% python3 -q
>>> import numpy as np
>>> from numpy import linalg as LA
>>> np.set_printoptions(precision=3, suppress=True, linewidth=120, sign=" ")
>>> def rd(a):
...     return np.round(a, 3) + 0
... 
>>> K = np.load("w.npy")
>>> K
array([[-1, -1, -1, -1, -1, -1, -1],
       [-1, -2, -2, -2, -2, -2, -2],
       [-1, -2, -3, -3, -3, -3, -3],
       [-1, -2, -3, -4, -4, -4, -4],
       [-1, -2, -3, -4, -5, -5, -5],
       [-1, -2, -3, -4, -5, -6, -6],
       [-1, -2, -3, -4, -5, -6, -7]])
>>> w, vecs = LA.eigvalsh(K)
Traceback (most recent call last):
  File "<python-input-6>", line 1, in <module>
    w, vecs = LA.eigvalsh(K)
    ^^^^^^^
ValueError: too many values to unpack (expected 2)
>>> w, vecs = LA.eigh(K)
>>> w.sum(), np.trace(K)
(np.float64(-28.0), np.int64(-28))
>>> (w > 1e-8).sum(), (w < -1e-8).sum()
(np.int64(0), np.int64(7))
>>> rd(vecs.T @ vecs)
array([[ 1.,  0.,  0.,  0.,  0.,  0.,  0.],
       [ 0.,  1.,  0.,  0.,  0.,  0.,  0.],
       [ 0.,  0.,  1.,  0.,  0.,  0.,  0.],
       [ 0.,  0.,  0.,  1.,  0.,  0.,  0.],
       [ 0.,  0.,  0.,  0.,  1.,  0.,  0.],
       [ 0.,  0.,  0.,  0.,  0.,  1.,  0.],
       [ 0.,  0.,  0.,  0.,  0.,  0.,  1.]])
>>> print(rd(vecs @ np.diag(w) @ vecs.T))
[[-1. -1. -1. -1. -1. -1. -1.]
 [-1. -2. -2. -2. -2. -2. -2.]
 [-1. -2. -3. -3. -3. -3. -3.]
 [-1. -2. -3. -4. -4. -4. -4.]
 [-1. -2. -3. -4. -5. -5. -5.]
 [-1. -2. -3. -4. -5. -6. -6.]
 [-1. -2. -3. -4. -5. -6. -7.]]
>>> print(rd(LA.eigvalsh(K @ K)))
[   0.068    0.09     0.146    0.312    1.       6.854  523.53 ]
>>> rd(w)
array([-22.881,  -2.618,  -1.   ,  -0.558,  -0.382,  -0.3  ,  -0.261])
>>> rd(LA.eigvalsh(K + 4 * np.eye(7)))
array([-18.881,   1.382,   3.   ,   3.442,   3.618,   3.7  ,   3.739])
>>> np.unique(w.round(6) + 0, return_counts=True)[1]
array([ 1,  1,  1,  1,  1,  1,  1])
>>> rd(vecs.T @ K @ vecs)
array([[-22.881,   0.   ,   0.   ,   0.   ,   0.   ,   0.   ,   0.   ],
       [  0.   ,  -2.618,   0.   ,   0.   ,   0.   ,   0.   ,   0.   ],
       [  0.   ,   0.   ,  -1.   ,   0.   ,   0.   ,   0.   ,   0.   ],
       [  0.   ,   0.   ,   0.   ,  -0.558,   0.   ,   0.   ,   0.   ],
       [  0.   ,   0.   ,   0.   ,   0.   ,  -0.382,   0.   ,   0.   ],
       [  0.   ,   0.   ,   0.   ,   0.   ,   0.   ,  -0.3  ,   0.   ],
       [  0.   ,   0.   ,   0.   ,   0.   ,   0.   ,   0.   ,  -0.261]])
>>> r0 = np.array([3, -2, -2])
>>> print(np.polyval(r0, K[1]))
[  3  14  14  14  14  14  14]
>>> print(np.array([np.convolve(row, r0, "same") for row in K]))
[[-1  1  1  1  1  1  4]
 [-4  0  2  2  2  2  8]
 [-4 -3  1  3  3  3 12]
 [-4 -3 -2  2  4  4 16]
 [-4 -3 -2 -1  3  5 20]
 [-4 -3 -2 -1  0  4 24]
 [-4 -3 -2 -1  0  1 26]]
>>> cov = K.T @ K
>>> rd(LA.svd(K, compute_uv=False) ** 2)
array([ 523.53 ,    6.854,    1.   ,    0.312,    0.146,    0.09 ,    0.068])
>>> print(LA.matrix_rank(cov))
7
>>> print(np.trace(cov), (K ** 2).sum())
532 532
>>> np.diag(cov)
array([   7,   25,   50,   78,  105,  127,  140])
>>> F = np.array([[1, 1, 3, 2, 3, 0, 1],
...     [3, 2, 1, 2, 1, 2, 2],
...     [3, 0, 0, 2, 1, 1, 0],
...     [3, 0, 3, 1, 1, 1, 0],
...     [3, 3, 2, 0, 2, 3, 0],
...     [2, 0, 1, 0, 2, 1, 2],
...     [3, 0, 3, 3, 3, 0, 2]])
>>> F
array([[ 1,  1,  3,  2,  3,  0,  1],
       [ 3,  2,  1,  2,  1,  2,  2],
       [ 3,  0,  0,  2,  1,  1,  0],
       [ 3,  0,  3,  1,  1,  1,  0],
       [ 3,  3,  2,  0,  2,  3,  0],
       [ 2,  0,  1,  0,  2,  1,  2],
       [ 3,  0,  3,  3,  3,  0,  2]])
>>> rng = np.random.default_rng(9066)
>>> idx = rng.permutation(7)
>>> idx
array([ 5,  2,  0,  6,  1,  3,  4])
>>> B = F[idx][:, idx]
>>> rd(np.sort(np.abs(LA.eigvals(B))))
array([  1.077,   1.077,   1.4  ,   2.028,   2.028,   2.373,  10.466])
>>> np.trace(B)
np.int64(9)
>>> rd(LA.det(B)), rd(LA.det(F[idx]))
(np.float64(166.0), np.float64(166.0))
>>> rd(LA.norm(F[5] - F[0]))
np.float64(3.606)
>>> B = F / LA.norm(F, axis=1, keepdims=True)
>>> cov = B @ B.T
>>> rd(cov[1])
array([ 0.654,  1.   ,  0.795,  0.714,  0.813,  0.772,  0.761])
>>> B = LA.inv(F)
>>> np.allclose(B, F.T)
False
>>> (np.abs(B) > 1e-9).astype(int)
array([[ 1,  1,  1,  1,  1,  1,  1],
       [ 1,  1,  1,  1,  1,  1,  1],
       [ 1,  1,  1,  1,  1,  1,  1],
       [ 1,  1,  1,  1,  1,  1,  1],
       [ 1,  1,  1,  1,  1,  1,  1],
       [ 1,  1,  1,  1,  1,  1,  1],
       [ 1,  1,  1,  1,  1,  1,  1]])
>>> print(rd(LA.cond(F)))
76.234
>>> feats = np.load("case9.npy")
>>> feats
array([[ 11,   6,   4,   1,   0,  17,  19,   0,   4],
       [  9,   0,   8,   3,   2,   7,   7,   4,   4],
       [ 12,   5,   2,   0,   0,  18,  17,   7,   8],
       [ 12,   4,   2,   0,   0,  17,  15,  10,   9],
       [ 12,   3,   2,   0,   0,  16,  13,  13,  10],
       [ 11,   7,   4,   1,   0,  18,  21,   0,   3],
       [ 11,   6,   4,   1,   0,  17,  19,   0,   4],
       [ 12,   6,   2,   0,   0,  19,  19,   4,   7],
       [ 11,   6,   4,   1,   0,  17,  19,   0,   4],
       [ 12,   8,   2,   0,   0,  21,  23,   0,   5],
       [ 14,   9,   0,   0,   0,  26,  25,   7,  10],
       [ 11,   5,   4,   1,   0,  16,  17,   1,   5],
       [ 14,  10,   0,   0,   0,  27,  27,   4,   9],
       [ 13,   6,   0,   0,   0,  21,  19,  10,  10],
       [ 13,   8,   0,   0,   0,  23,  23,   4,   8],
       [ 10,   2,   6,   2,   0,  11,  11,   4,   5],
       [ 10,   4,   6,   2,   0,  13,  15,   0,   3]])
>>> print(rd(LA.norm(feats, 2) / LA.norm(feats)))
0.981
>>> LA.matrix_rank(feats, rtol=0.1)
np.int64(3)
>>> print(np.argsort(-LA.norm(feats, axis=0).round(6), kind="stable")[:3])
[ 6  5  0]
>>> [round(float(x), 3) for x in LA.svd(feats, compute_uv=False)[:3]]
[125.715, 20.373, 14.278]
>>> LA.cond(feats) > 100
np.True_
>>> r = LA.matrix_rank(feats)
>>> r
np.int64(7)
>>> null = LA.svd(feats)[2][r:].T
>>> print(null.shape)
(9, 2)
>>> [int(LA.matrix_rank(feats[:i])) for i in range(1, len(feats) + 1)]
[1, 2, 3, 4, 4, 5, 5, 5, 5, 5, 6, 6, 6, 7, 7, 7, 7]
>>> [int(LA.matrix_rank(feats[:, :j + 1])) for j in range(9)]
[1, 2, 3, 4, 5, 6, 6, 7, 7]
>>> B = feats / np.sqrt((feats ** 2).mean(axis=1, keepdims=True))
>>> LA.matrix_rank(B) == LA.matrix_rank(feats)
np.True_
>>> r0 = np.array([4, 2, 4, -9])
>>> M = r0[np.abs(np.subtract.outer(np.arange(4), np.arange(4)))]
>>> M
array([[ 4,  2,  4, -9],
       [ 2,  4,  2,  4],
       [ 4,  2,  4,  2],
       [-9,  4,  2,  4]])
>>> # equal to its transpose
>>> B = np.array([[3, 3], [0, 2], [-3, -2], [0, -1]])
>>> B @ M
Traceback (most recent call last):
  File "<python-input-62>", line 1, in <module>
    B @ M
    ~~^~~
ValueError: matmul: Input operand 1 has a mismatch in its core dimension 0, with gufunc signature (n?,k),(k,m?)->(n?,m?) (size 4 is different from 2)
>>> np.einsum("ij->j", M)
array([  1,  12,  12,   1])
>>> np.einsum("ij,ij->i", M, M)
array([ 117,   40,   40,  117])
>>> np.einsum("ik,kj->ji", M, B)
array([[  0,   0,   0, -33],
       [ 17,   6,   6, -27]])
>>> np.all(LA.eigvalsh(M) > 0)
np.False_
>>> print(rd(LA.eigvalsh(M).min()))
-7.639
>>> w, vecs = LA.eigvalsh(M)
Traceback (most recent call last):
  File "<python-input-68>", line 1, in <module>
    w, vecs = LA.eigvalsh(M)
    ^^^^^^^
ValueError: too many values to unpack (expected 2)
>>> w, vecs = LA.eigh(M)
>>> print((w > 1e-8).sum(), (w < -1e-8).sum())
3 1
>>> w.sum(), np.trace(M)
(np.float64(16.0), np.int64(16))
>>> rd(w)
array([-7.639,  1.648,  8.639, 13.352])
>>> cov = M.T @ M
>>> np.diag(cov)
array([ 117,   40,   40,  117])
>>> cov
array([[117, -12,  18, -56],
       [-12,  40,  32,  18],
       [ 18,  32,  40, -12],
       [-56,  18, -12, 117]])
>>> np.allclose(cov, cov.T)
True
>>> rd(LA.svd(M, compute_uv=False) ** 2)
array([ 178.285,   74.639,   58.361,    2.715])
>>> arr = np.loadtxt("m.csv", delimiter=",")
>>> arr
array([[ -5.,  -1.,  -8.,  -7.],
       [ -7.,  -8.,  -7., -10.],
       [ -5.,  -1.,  -8.,  -7.],
       [  4.,  11.,   5., -11.],
       [ -2.,  -7.,   1.,  -3.],
       [  0.,   4.,  -2.,  -3.],
       [  0.,   0.,   0.,   0.],
       [  4.,   7.,   7.,  -8.],
       [  0.,   0.,   0.,   0.],
       [  4.,   7.,   7.,  -8.],
       [ -1.,   6.,  -1., -15.],
       [  0.,   4.,  -2.,  -3.],
       [  0.,   0.,   0.,   0.],
       [  4.,   7.,   7.,  -8.],
       [ -5.,   3., -10., -10.],
       [  4.,   7.,   7.,  -8.],
       [ -5.,   3., -10., -10.],
       [  0.,   4.,  -2.,  -3.],
       [  0.,   0.,   0.,   0.],
       [  0.,   0.,   0.,   0.],
       [ -2.,  -7.,   1.,  -3.],
       [  4.,   7.,   7.,  -8.],
       [  0.,   0.,   0.,   0.],
       [ -5.,  -1.,  -8.,  -7.],
       [  4.,   7.,   7.,  -8.]])
>>> cov = np.cov(arr, rowvar=False)
>>> cov.shape
(4, 4)
>>> rd(np.polyfit(arr[:, 2], arr[:, 0], 1))
array([ 0.584, -0.15 ])
>>> np.argsort(-arr.std(axis=0).round(6), kind="stable")
array([ 2,  1,  3,  0])
>>> print(rd(arr.std(axis=0)))
[ 3.416  4.791  5.556  4.186]
>>> np.argwhere(np.triu(np.abs(np.corrcoef(arr.T)) > 0.8, 1))
array([[ 0,  2]])
